% ipython --no-banner

In [1]: import numpy as np

In [2]: from numpy import linalg as LA

In [3]: np.set_printoptions(precision=2, suppress=True, linewidth=100, floatmode="fixed")

In [4]: def rd(a):
   ...:     return np.round(a, 2) + 0
   ...: 

In [5]: feats = np.loadtxt("dump.csv", delimiter=",")

In [6]: rd(feats)
Out[6]: 
array([[ 0.19, -0.37,  0.15],
       [-0.37,  0.69, -0.28],
       [ 0.15, -0.28,  0.12]])

In [7]: left, sigma, VT = LA.svd(feats)

In [8]: evecs = VT[:(sigma > 1e-8).sum()]

In [9]: rng = np.random.default_rng(9244)

In [10]: vec = feats[1] + 3 * feats[0] + rng.integers(2) * np.eye(3)[0]

In [11]: rd(vec)
Out[11]: array([ 0.21, -0.41,  0.17])

In [12]: rd(evecs.T @ evecs)
Out[12]: 
array([[ 0.19, -0.37,  0.15],
       [-0.37,  0.69, -0.28],
       [ 0.15, -0.28,  0.12]])

In [13]: print(rd(np.diag(evecs.T @ evecs)))
[0.19 0.69 0.12]

In [14]: F = np.array([[-4, 4, 1], [-1, -1, 5], [4, 5, 3]])

In [15]: F[:, 1] = -3 * F[:, 2]

In [16]: print(F)
[[ -4  -3   1]
 [ -1 -15   5]
 [  4  -9   3]]

In [17]: # looks like rank 2

In [18]: LA.lstsq(F[:-1].T, F[-1])[2]
Out[18]: np.int32(2)

In [19]: np.unique(F.round(6), axis=0).shape
Out[19]: (3, 3)

In [20]: left, sigma, VT = LA.svd(F)

In [21]: rd(sigma)
Out[21]: array([18.72,  5.72,  0.00])

In [22]: B = left[:, :2] @ np.diag(sigma[:2]) @ VT[:2]

In [23]: print(rd(LA.norm(F - B) / LA.norm(F)))
0.0

In [24]: print(rd(B))
[[ -4.00  -3.00   1.00]
 [ -1.00 -15.00   5.00]
 [  4.00  -9.00   3.00]]

In [25]: left, sigma, VT = LA.svd(B)

In [26]: evecs = VT[:(sigma > 1e-8).sum()]

In [27]: vec = B[2] + 2 * B[1] + rng.integers(2) * np.eye(3)[2]

In [28]: rd(vec)
Out[28]: array([  2.00, -39.00,  14.00])

In [29]: LA.matrix_rank(np.vstack([B, vec]))
Out[29]: np.int64(3)

In [30]: r = LA.matrix_rank(F)

In [31]: r
Out[31]: np.int64(2)

In [32]: N = LA.svd(F)[2][r:].T

In [33]: LA.matrix_rank(F.T @ F), LA.matrix_rank(F @ F.T)
Out[33]: (np.int64(2), np.int64(2))

In [34]: rd(N @ N.T)
Out[34]: 
array([[0.00, 0.00, 0.00],
       [0.00, 0.10, 0.30],
       [0.00, 0.30, 0.90]])

In [35]: np.allclose(F @ N, 0)
Out[35]: True

In [36]: rd(N[:, 0] / N[np.abs(N[:, 0]).round(6).argmax(), 0])
Out[36]: array([0.00, 0.33, 1.00])

In [37]: data = np.minimum.outer(np.arange(1, 5), np.arange(1, 5)) * 5

In [38]: data
Out[38]: 
array([[ 5,  5,  5,  5],
       [ 5, 10, 10, 10],
       [ 5, 10, 15, 15],
       [ 5, 10, 15, 20]])

In [39]: # symmetric

In [40]: ev, evecs = LA.eigh(data)

In [41]: rd(LA.svd(data, compute_uv=False))
Out[41]: array([41.45,  5.00,  2.13,  1.42])

In [42]: print(rd(evecs.T @ evecs))
[[1.00 0.00 0.00 0.00]
 [0.00 1.00 0.00 0.00]
 [0.00 0.00 1.00 0.00]
 [0.00 0.00 0.00 1.00]]

In [43]: rd(evecs.T @ data @ evecs)
Out[43]: 
array([[ 1.42,  0.00,  0.00,  0.00],
       [ 0.00,  2.13,  0.00,  0.00],
       [ 0.00,  0.00,  5.00,  0.00],
       [ 0.00,  0.00,  0.00, 41.45]])

In [44]: rd(np.abs(evecs[:, -1]))
Out[44]: array([0.23, 0.43, 0.58, 0.66])

In [45]: print((ev > 1e-8).sum(), (ev < -1e-8).sum())
4 0

In [46]: rd(ev)
Out[46]: array([ 1.42,  2.13,  5.00, 41.45])

In [47]: rd(LA.eigvalsh(data @ data))
Out[47]: array([   2.00,    4.54,   25.00, 1718.46])

In [48]: A = np.loadtxt("w.csv", delimiter=",")

In [49]: rd(A)
Out[49]: 
array([[ 0.86, -0.31,  0.35,  0.22],
       [-0.31,  0.33,  0.75,  0.48],
       [ 0.35,  0.75,  0.17, -0.54],
       [ 0.22,  0.48, -0.54,  0.65]])

In [50]: idx = rng.permutation(4)

In [51]: idx
Out[51]: array([2, 3, 1, 0])

In [52]: B = A[idx][:, idx]

In [53]: np.trace(B)
Out[53]: np.float64(2.0)

In [54]: print(np.allclose(B, A))
False

In [55]: vec = np.array([1, 3, 1, 7])

In [56]: rd(np.sort(np.abs(np.degrees(np.angle(LA.eigvals(A))))))
Out[56]: array([  0.00,   0.00,   0.00, 180.00])

In [57]: print(rd(LA.inv(A)))
[[ 0.86 -0.31  0.35  0.22]
 [-0.31  0.33  0.75  0.48]
 [ 0.35  0.75  0.17 -0.54]
 [ 0.22  0.48 -0.54  0.65]]

In [58]: hat = np.triu(np.array([[1, -3, 0], [1, 2, 3], [1, -3, -2]]), 1) + np.eye(3)

In [59]: B = hat @ F @ LA.inv(hat)

In [60]: rd(np.poly(B))
Out[60]: array([ 1.00, 16.00, 41.00,  0.00])

In [61]: rd(LA.det(B))
Out[61]: np.float64(0.0)

In [62]: hat @ F - F @ hat
Out[62]: 
array([[  3.00,  33.00,  -6.00],
       [ 12.00, -30.00,  54.00],
       [  0.00,  12.00,  27.00]])

In [63]: rd(A @ A.T)
Out[63]: 
array([[1.00, 0.00, 0.00, 0.00],
       [0.00, 1.00, 0.00, 0.00],
       [0.00, 0.00, 1.00, 0.00],
       [0.00, 0.00, 0.00, 1.00]])

In [64]: ev, evecs = LA.eig(A)

In [65]: rd(np.prod(ev))
Out[65]: np.float64(-1.0)

In [66]: rd(A @ evecs[:, 0] - ev[0] * evecs[:, 0])
Out[66]: array([0.00, 0.00, 0.00, 0.00])

In [67]: mat = np.array([[-0.9, -0.3, 1.2], [-1.0, -0.4, -1.1], [-1.1, -0.3, 1.3]])

In [68]: mat[:, 0] *= 10

In [69]: mat
Out[69]: 
array([[ -9.00,  -0.30,   1.20],
       [-10.00,  -0.40,  -1.10],
       [-11.00,  -0.30,   1.30]])

In [70]: O = mat.astype(float).copy()

In [71]: for j in range(3):
    ...:     O[:, j] -= O[:, :j] @ (O[:, :j].T @ O[:, j])
    ...:     O[:, j] /= LA.norm(O[:, j])
    ...: 

In [72]: print(rd(O.T @ O))
[[1.00 0.00 0.00]
 [0.00 1.00 0.00]
 [0.00 0.00 1.00]]

In [73]: LA.matrix_rank(mat, rtol=0.1)
Out[73]: np.int64(2)

In [74]: LA.cond(mat) > 100
Out[74]: np.True_

In [75]: rd(LA.norm(mat, 2) / LA.norm(mat))
Out[75]: np.float64(0.99)

In [76]: np.argsort(-LA.norm(mat, axis=0).round(6), kind="stable")[:3]
Out[76]: array([0, 2, 1])

In [77]: X = np.loadtxt("data.csv", delimiter=",")

In [78]: print(X)
[[-4.35  4.15 -0.07]
 [-1.67  0.09  1.59]
 [-1.66  2.90  3.32]
 [-3.56  3.59 -0.03]
 [-1.78  0.48  2.35]
 [-3.79  4.80  2.03]
 [-4.19 -0.70  2.21]
 [-4.92  3.03 -1.70]
 [-3.72  1.97  2.82]
 [-3.87  2.27  1.59]
 [-5.09  5.96 -1.68]
 [-2.19  1.39  1.80]
 [-1.05  2.37  1.26]
 [-5.46  5.12  0.68]
 [-3.68  3.76 -0.84]
 [-4.83  4.16  0.19]
 [-5.78  3.58  0.27]
 [ 0.21  0.21  0.93]
 [-5.57  4.67  1.06]
 [ 0.05  2.69  2.67]
 [-2.15  1.69  2.60]
 [-0.77  0.43  2.44]
 [-2.99  0.87  2.21]
 [-0.20  0.64  1.26]
 [-3.33  3.50  0.34]
 [-2.79  4.23  0.53]]

In [79]: vec = np.array([0, 8, -1])

In [80]: target = X @ vec

In [81]: print(rd(LA.solve(X.T @ X, X.T @ target)))
[ 0.00  8.00 -1.00]

In [82]: rd(LA.pinv(X) @ X)
Out[82]: 
array([[1.00, 0.00, 0.00],
       [0.00, 1.00, 0.00],
       [0.00, 0.00, 1.00]])

In [83]: target = target + 0.3 * rng.normal(size=26)

In [84]: print(rd(target))
[33.15 -1.12 20.42 28.81  1.63 36.42 -7.71 25.82 12.63 16.85 49.50  8.90 17.40 39.81 31.02 32.84
 28.62  0.70 36.16 18.83 10.90  1.17  4.74  4.12 27.53 33.27]

In [85]: beta, *_ = LA.lstsq(X, target)

In [86]: [round(float(LA.norm(LA.solve(X.T @ X + lam * np.eye(3), X.T @ target))), 2) for lam in (0, 1, 10, 100)]
Out[86]: [8.06, 7.91, 6.93, 4.62]

In [87]: rd(beta)
Out[87]: array([ 0.01,  8.00, -0.98])
